In [1]: import numpy as np

In [2]: np.set_printoptions(precision=2, suppress=True, linewidth=160)

In [3]: K = np.array([[-1, -1, -3, 0], [4, 4, 2, 5], [2, 2, 0, 3], [4, 4, 2, 5]])

In [4]: K
Out[4]: 
array([[-1, -1, -3,  0],
       [ 4,  4,  2,  5],
       [ 2,  2,  0,  3],
       [ 4,  4,  2,  5]])

In [5]: round(float(np.linalg.norm(K, 2) / np.linalg.norm(K)), 2)
Out[5]: 0.97

In [6]: np.linalg.matrix_rank(K, rtol=0.1)
Out[6]: np.int64(2)

In [7]: [round(float(x), 2) for x in np.linalg.svd(K, compute_uv=False)[:3]]
Out[7]: [11.87, 3.01, 0.0]

In [8]: np.linalg.cond(K) > 100
Out[8]: np.True_

In [9]: vec = np.array([3, 2, -3, 5])

In [10]: h = np.maximum(K @ vec, 0)

In [11]: np.maximum(K @ (3 * vec), 0)
Out[11]: array([ 12, 117,  75, 117])

In [12]: np.flatnonzero(h > 1e-9)
Out[12]: array([0, 1, 2, 3])

In [13]: np.tanh(K @ vec)
Out[13]: array([1., 1., 1., 1.])

In [14]: K.T @ h
Out[14]: array([358, 358, 144, 465])

In [15]: X = np.loadtxt("run8.csv", delimiter=",")

In [16]: X
Out[16]: 
array([[-1., -6., -2.,  2.,  1., -1., -2.,  1.,  2., -2., -2.],
       [ 2.,  0.,  0., -1., -2., -1.,  1.,  1., -2., -1.,  0.],
       [ 0., -3.,  1.,  2., -2., -1., -1.,  2.,  1.,  0., -1.],
       [-2.,  3., -1.,  0.,  2., -1.,  0., -2., -1., -1.,  1.],
       [ 1.,  0.,  0., -1.,  0.,  2.,  0.,  2.,  0., -2.,  0.],
       [ 1., -6.,  0., -1., -1.,  1.,  0., -1.,  2.,  1., -2.],
       [ 2.,  3., -1., -1.,  1., -2.,  2., -2.,  2., -1.,  1.],
       [ 1.,  6., -2., -1.,  2., -2.,  0., -1.,  0., -1.,  2.],
       [ 0.,  6.,  1.,  1., -1.,  2.,  1., -1.,  2.,  1.,  2.]])

In [17]: vec = np.array([3, 3, 1, 0, 3, 1, -3, 1, 3, 3, -3])

In [18]: np.sign((X @ vec).round(6))
Out[18]: array([-1., -1., -1., -1.,  1., -1.,  1.,  1.,  1.])

In [19]: (X * vec).sum(axis=1)
Out[19]: array([ -8., -12.,  -4.,  -4.,   1.,  -3.,   7.,  13.,  17.])

In [20]: (X @ vec).argmax()
Out[20]: np.int64(8)

In [21]: X * vec
Out[21]: 
array([[ -3., -18.,  -2.,   0.,   3.,  -1.,   6.,   1.,   6.,  -6.,   6.],
       [  6.,   0.,   0.,  -0.,  -6.,  -1.,  -3.,   1.,  -6.,  -3.,  -0.],
       [  0.,  -9.,   1.,   0.,  -6.,  -1.,   3.,   2.,   3.,   0.,   3.],
       [ -6.,   9.,  -1.,   0.,   6.,  -1.,  -0.,  -2.,  -3.,  -3.,  -3.],
       [  3.,   0.,   0.,  -0.,   0.,   2.,  -0.,   2.,   0.,  -6.,  -0.],
       [  3., -18.,   0.,  -0.,  -3.,   1.,  -0.,  -1.,   6.,   3.,   6.],
       [  6.,   9.,  -1.,  -0.,   3.,  -2.,  -6.,  -2.,   6.,  -3.,  -3.],
       [  3.,  18.,  -2.,  -0.,   6.,  -2.,  -0.,  -1.,   0.,  -3.,  -6.],
       [  0.,  18.,   1.,   0.,  -3.,   2.,  -3.,  -1.,   6.,   3.,  -6.]])

In [22]: np.einsum("ij,j->i", X, vec)
Out[22]: array([ -8., -12.,  -4.,  -4.,   1.,  -3.,   7.,  13.,  17.])

In [23]: def softmax(z):
    ...:     e = np.exp(z - z.max(axis=-1, keepdims=True))
    ...:     return e / e.sum(axis=-1, keepdims=True)
    ...: 

In [24]: np.round(softmax(X[5]), 2) + 0
Out[24]: array([0.14, 0.  , 0.05, 0.02, 0.02, 0.14, 0.05, 0.02, 0.39, 0.14, 0.01])

In [25]: np.round(softmax(10 * X[5]), 2) + 0
Out[25]: array([0., 0., 0., 0., 0., 0., 0., 0., 1., 0., 0.])

In [26]: att = X @ X.T / np.sqrt(11)

In [27]: softmax(att)[5] @ X
Out[27]: array([ 0.97, -6.  , -0.03, -0.96, -0.97,  0.97, -0.03, -0.97,  2.  ,  0.96, -2.  ])

In [28]: np.round(softmax(att + np.triu(np.full(att.shape, -np.inf), 1)), 2) + 0
Out[28]: 
array([[1.  , 0.  , 0.  , 0.  , 0.  , 0.  , 0.  , 0.  , 0.  ],
       [0.  , 1.  , 0.  , 0.  , 0.  , 0.  , 0.  , 0.  , 0.  ],
       [0.57, 0.  , 0.43, 0.  , 0.  , 0.  , 0.  , 0.  , 0.  ],
       [0.  , 0.  , 0.  , 1.  , 0.  , 0.  , 0.  , 0.  , 0.  ],
       [0.02, 0.06, 0.01, 0.  , 0.91, 0.  , 0.  , 0.  , 0.  ],
       [0.01, 0.  , 0.  , 0.  , 0.  , 0.99, 0.  , 0.  , 0.  ],
       [0.  , 0.  , 0.  , 0.  , 0.  , 0.  , 1.  , 0.  , 0.  ],
       [0.  , 0.  , 0.  , 0.  , 0.  , 0.  , 0.  , 1.  , 0.  ],
       [0.  , 0.  , 0.  , 0.  , 0.  , 0.  , 0.  , 0.  , 1.  ]])

In [29]: softmax(att).round(6).argmax(axis=1)
Out[29]: array([0, 1, 0, 7, 4, 5, 6, 7, 8])

In [30]: W1 = np.array([[0, -2, -2],
    ...:     [0, -1, 0],
    ...:     [-1, -1, -3],
    ...:     [2, 1, -1],
    ...:     [-2, 3, 0],
    ...:     [-3, 3, 1],
    ...:     [1, 0, -2],
    ...:     [-3, -3, 2],
    ...:     [2, 2, -3],
    ...:     [-2, -1, 1],
    ...:     [0, -1, -3]])

In [31]: b = np.array([3, 3, 1])

In [32]: act = np.maximum(X @ W1 + b, 0)

In [33]: (act > 0).astype(int)
Out[33]: 
array([[1, 1, 1],
       [1, 0, 1],
       [1, 0, 1],
       [1, 1, 1],
       [0, 1, 1],
       [1, 1, 0],
       [1, 1, 0],
       [1, 0, 0],
       [1, 1, 0]])

In [34]: act
Out[34]: 
array([[13., 20., 10.],
       [ 4.,  0.,  2.],
       [ 8.,  0.,  1.],
       [ 9., 12.,  2.],
       [ 0.,  2.,  4.],
       [ 5., 14.,  0.],
       [20.,  3.,  0.],
       [10.,  0.,  0.],
       [ 6.,  4.,  0.]])

In [35]: np.linalg.matrix_rank(act)
Out[35]: np.int64(3)

In [36]: cent = np.array([[3, 3, 3], [2, 1, 3], [1, 0, 0]])

In [37]: act @ cent
Out[37]: 
array([[89., 59., 99.],
       [14., 12., 12.],
       [25., 24., 24.],
       [53., 39., 63.],
       [ 8.,  2.,  6.],
       [43., 29., 57.],
       [66., 63., 69.],
       [30., 30., 30.],
       [26., 22., 30.]])

In [38]: (act @ cent).round(6).argmax(axis=1)
Out[38]: array([2, 0, 0, 2, 0, 2, 2, 0, 2])

In [39]: W1 @ cent
Out[39]: 
array([[ -6,  -2,  -6],
       [ -2,  -1,  -3],
       [ -8,  -4,  -6],
       [  7,   7,   9],
       [  0,  -3,   3],
       [ -2,  -6,   0],
       [  1,   3,   3],
       [-13, -12, -18],
       [  7,   8,  12],
       [ -7,  -7,  -9],
       [ -5,  -1,  -3]])

In [40]: mat = np.load("layer19.npy")

In [41]: mat
Out[41]: 
array([[-0.19, -1.12, -3.73,  0.64,  0.07,  0.72, -0.43,  2.41,  1.11,  0.17, -0.39, -1.16],
       [-0.43, -0.69, -1.81,  0.88, -0.16,  0.49,  0.04,  1.07,  0.72,  0.24, -0.38, -0.27],
       [-0.05, -0.35, -0.95,  0.2 , -0.04,  0.15,  0.16,  0.53,  0.24, -0.08, -0.3 , -0.25],
       [-0.01, -0.22,  0.28,  0.15, -0.28, -0.2 ,  1.28, -0.57, -0.27, -0.57, -0.9 ,  0.31],
       [-0.28, -0.22,  2.14,  0.66, -0.88, -0.62,  3.44, -2.4 , -0.9 , -1.26, -2.16,  1.48],
       [-0.27, -1.19, -2.84,  0.85, -0.27,  0.45,  0.95,  1.43,  0.72, -0.36, -1.25, -0.58],
       [ 1.33, -1.55, -8.49, -1.64,  1.38,  1.03, -3.26,  6.31,  1.74,  0.02,  0.84, -4.33],
       [-0.08,  0.17,  2.29,  0.17, -0.54, -0.59,  2.22, -2.1 , -0.87, -0.85, -1.22,  1.18],
       [-0.4 ,  1.46,  3.8 ,  0.04,  0.1 , -0.18, -1.54, -1.88, -0.42,  1.22,  1.86,  1.3 ],
       [-0.13,  0.93,  1.09, -0.24,  0.48,  0.23, -2.6 ,  0.13,  0.24,  1.36,  2.14,  0.03],
       [-1.38,  1.13,  4.89,  1.71, -0.7 , -0.07,  0.22, -3.16, -0.33,  1.25,  0.74,  2.68]])

In [42]: left, s, Vh = np.linalg.svd(mat)

In [43]: V = Vh[:(s > 1e-8).sum()]

In [44]: rng = np.random.default_rng(64)

In [45]: vec = mat[7] + -3 * mat[0] + rng.integers(2) * np.eye(12)[8]

In [46]: vec
Out[46]: array([ 0.49,  3.53, 13.48, -1.75, -0.75, -2.75,  3.51, -9.33, -3.2 , -1.36, -0.05,  4.66])

In [47]: np.diag(V.T @ V)
Out[47]: array([0.18, 0.1 , 0.58, 0.46, 0.05, 0.06, 0.49, 0.26, 0.12, 0.22, 0.3 , 0.18])

In [48]: np.linalg.matrix_rank(np.vstack([mat, vec]))
Out[48]: np.int64(4)

In [49]: np.round(V.T @ V, 2) + 0
Out[49]: 
array([[ 0.18,  0.04, -0.02, -0.28,  0.07, -0.09,  0.  ,  0.02, -0.11, -0.14,  0.  , -0.14],
       [ 0.04,  0.1 ,  0.18, -0.1 ,  0.04, -0.03, -0.12, -0.07, -0.05,  0.03,  0.13,  0.01],
       [-0.02,  0.18,  0.58, -0.04, -0.01, -0.08, -0.02, -0.35, -0.13,  0.05,  0.12,  0.2 ],
       [-0.28, -0.1 , -0.04,  0.46, -0.13,  0.14,  0.07, -0.02,  0.18,  0.19, -0.06,  0.21],
       [ 0.07,  0.04, -0.01, -0.13,  0.05, -0.02, -0.1 ,  0.05, -0.03, -0.01,  0.08, -0.08],
       [-0.09, -0.03, -0.08,  0.14, -0.02,  0.06, -0.06,  0.06,  0.09,  0.09,  0.03,  0.03],
       [ 0.  , -0.12, -0.02,  0.07, -0.1 , -0.06,  0.49, -0.14, -0.07, -0.22, -0.37,  0.08],
       [ 0.02, -0.07, -0.35, -0.02,  0.05,  0.06, -0.14,  0.26,  0.1 ,  0.03,  0.04, -0.16],
       [-0.11, -0.05, -0.13,  0.18, -0.03,  0.09, -0.07,  0.1 ,  0.12,  0.12,  0.03,  0.03],
       [-0.14,  0.03,  0.05,  0.19, -0.01,  0.09, -0.22,  0.03,  0.12,  0.22,  0.17,  0.09],
       [ 0.  ,  0.13,  0.12, -0.06,  0.08,  0.03, -0.37,  0.04,  0.03,  0.17,  0.3 , -0.02],
       [-0.14,  0.01,  0.2 ,  0.21, -0.08,  0.03,  0.08, -0.16,  0.03,  0.09, -0.02,  0.18]])

In [50]: np.allclose(V.T @ V @ vec, vec)
Out[50]: False

In [51]: rank = np.linalg.matrix_rank(mat)

In [52]: rank
Out[52]: np.int64(3)

In [53]: null = np.linalg.svd(mat)[2][rank:].T

In [54]: np.linalg.matrix_rank(mat.T @ mat), np.linalg.matrix_rank(mat @ mat.T)
Out[54]: (np.int64(3), np.int64(3))

In [55]: np.allclose(mat @ null, 0)
Out[55]: True

In [56]: null.shape
Out[56]: (12, 9)

In [57]: [int(np.linalg.matrix_rank(mat[:, :j + 1])) for j in range(12)]
Out[57]: [1, 2, 3, 3, 3, 3, 3, 3, 3, 3, 3, 3]
